$ ipython --no-banner

In [1]: import numpy as np

In [2]: import numpy.linalg as la

In [3]: np.set_printoptions(precision=3, suppress=True, linewidth=140, sign=" ")

In [4]: def rnd(a):
   ...:     return np.round(a, 3) + 0
   ...: 

In [5]: K = np.array([[0, 0, 0, -5, 0, 0],
   ...:     [0, 0, 2, 0, 0, 0],
   ...:     [5, 0, 0, 0, 0, 0],
   ...:     [0, 0, 0, 0, 0, -4],
   ...:     [0, -4, 0, 0, 0, 0],
   ...:     [0, 0, 0, 0, 1, 0]])

In [6]: K
Out[6]: 
array([[ 0,  0,  0, -5,  0,  0],
       [ 0,  0,  2,  0,  0,  0],
       [ 5,  0,  0,  0,  0,  0],
       [ 0,  0,  0,  0,  0, -4],
       [ 0, -4,  0,  0,  0,  0],
       [ 0,  0,  0,  0,  1,  0]])

In [7]: rnd(la.norm(K, 2))
Out[7]: np.float64(5.0)

In [8]: K[5] @ K[4]
Out[8]: np.int64(0)

In [9]: rnd(la.norm(K, axis=0))
Out[9]: array([ 5.,  4.,  2.,  5.,  1.,  4.])

In [10]: rnd(la.norm(K) ** 2 / la.norm(K, 2) ** 2)
Out[10]: np.float64(3.48)

In [11]: rnd(la.norm(K, "nuc"))
Out[11]: np.float64(21.0)

In [12]: rnd(la.norm(K, 1)), rnd(la.norm(K, np.inf))
Out[12]: (np.float64(5.0), np.float64(5.0))

In [13]: rnd(la.norm(K[5], 1)), rnd(la.norm(K[5], np.inf))
Out[13]: (np.float64(1.0), np.float64(1.0))

In [14]: K @ K.T
Out[14]: 
array([[ 25,   0,   0,   0,   0,   0],
       [  0,   4,   0,   0,   0,   0],
       [  0,   0,  25,   0,   0,   0],
       [  0,   0,   0,  16,   0,   0],
       [  0,   0,   0,   0,  16,   0],
       [  0,   0,   0,   0,   0,   1]])

In [15]: K.T @ K
Out[15]: 
array([[ 25,   0,   0,   0,   0,   0],
       [  0,  16,   0,   0,   0,   0],
       [  0,   0,   4,   0,   0,   0],
       [  0,   0,   0,  25,   0,   0],
       [  0,   0,   0,   0,   1,   0],
       [  0,   0,   0,   0,   0,  16]])

In [16]: rnd(la.svd(K, compute_uv=False))
Out[16]: array([ 5.,  5.,  4.,  4.,  2.,  1.])

In [17]: def softmax(z):
    ...:     e = np.exp(z - z.max(axis=-1, keepdims=True))
    ...:     return e / e.sum(axis=-1, keepdims=True)
    ...: 

In [18]: rnd(softmax(K[5] + 3))
Out[18]: array([ 0.13 ,  0.13 ,  0.13 ,  0.13 ,  0.352,  0.13 ])

In [19]: rnd(softmax(10 * K[5]))
Out[19]: array([ 0.,  0.,  0.,  0.,  1.,  0.])

In [20]: rnd(softmax(K[5]))
Out[20]: array([ 0.13 ,  0.13 ,  0.13 ,  0.13 ,  0.352,  0.13 ])

In [21]: att = K @ K.T / np.sqrt(6)

In [22]: rnd(softmax(att)[5] @ K)
Out[22]: array([ 0.769, -0.615,  0.307, -0.769,  0.231, -0.615])

In [23]: softmax(att).round(6).argmax(axis=1)
Out[23]: array([ 0,  1,  2,  3,  4,  5])

In [24]: rnd(softmax(att + np.triu(np.full(att.shape, -np.inf), 1)))
Out[24]: 
array([[ 1.   ,  0.   ,  0.   ,  0.   ,  0.   ,  0.   ],
       [ 0.163,  0.837,  0.   ,  0.   ,  0.   ,  0.   ],
       [ 0.   ,  0.   ,  1.   ,  0.   ,  0.   ,  0.   ],
       [ 0.001,  0.001,  0.001,  0.996,  0.   ,  0.   ],
       [ 0.001,  0.001,  0.001,  0.001,  0.994,  0.   ],
       [ 0.154,  0.154,  0.154,  0.154,  0.154,  0.231]])

In [25]: rnd(softmax(att))
Out[25]: 
array([[ 1.   ,  0.   ,  0.   ,  0.   ,  0.   ,  0.   ],
       [ 0.099,  0.506,  0.099,  0.099,  0.099,  0.099],
       [ 0.   ,  0.   ,  1.   ,  0.   ,  0.   ,  0.   ],
       [ 0.001,  0.001,  0.001,  0.993,  0.001,  0.001],
       [ 0.001,  0.001,  0.001,  0.001,  0.993,  0.001],
       [ 0.154,  0.154,  0.154,  0.154,  0.154,  0.231]])

In [26]: q, Rm = la.qr(K)

In [27]: q.T @ q
Out[27]: 
array([[ 1.,  0.,  0.,  0.,  0.,  0.],
       [ 0.,  1.,  0.,  0.,  0.,  0.],
       [ 0.,  0.,  1.,  0.,  0.,  0.],
       [ 0.,  0.,  0.,  1.,  0.,  0.],
       [ 0.,  0.,  0.,  0.,  1.,  0.],
       [ 0.,  0.,  0.,  0.,  0.,  1.]])

In [28]: abs(Rm[0, 0]), rnd(la.norm(K[:, 0]))
Out[28]: (np.float64(5.0), np.float64(5.0))

In [29]: np.abs(np.diag(Rm))
Out[29]: array([ 5.,  4.,  2.,  5.,  1.,  4.])

In [30]: q
Out[30]: 
array([[ 0.,  0.,  0.,  1.,  0.,  0.],
       [-0.,  0., -1.,  0.,  0.,  0.],
       [-1., -0.,  0.,  0.,  0.,  0.],
       [-0., -0., -0.,  0.,  0., -1.],
       [-0.,  1.,  0.,  0.,  0.,  0.],
       [-0., -0., -0., -0., -1.,  0.]])

In [31]: X = np.loadtxt("m.csv", delimiter=",")

In [32]: X
Out[32]: 
array([[-2.,  1., -3.,  3.,  3.,  0.,  3.],
       [-3., -1.,  0.,  0., -3.,  3.,  2.],
       [ 3., -3., -2.,  2.,  3., -3.,  2.],
       [-2.,  3., -3.,  3., -3., -3.,  0.]])

In [33]: B = X / np.sqrt((X ** 2).mean(axis=1, keepdims=True))

In [34]: la.matrix_rank(B) == la.matrix_rank(X)
Out[34]: np.True_

In [35]: rnd(X - X.mean(axis=1, keepdims=True))
Out[35]: 
array([[-2.714,  0.286, -3.714,  2.286,  2.286, -0.714,  2.286],
       [-2.714, -0.714,  0.286,  0.286, -2.714,  3.286,  2.286],
       [ 2.714, -3.286, -2.286,  1.714,  2.714, -3.286,  1.714],
       [-1.286,  3.714, -2.286,  3.714, -2.286, -2.286,  0.714]])

In [36]: rnd(la.norm(B, axis=1))
Out[36]: array([ 2.646,  2.646,  2.646,  2.646])
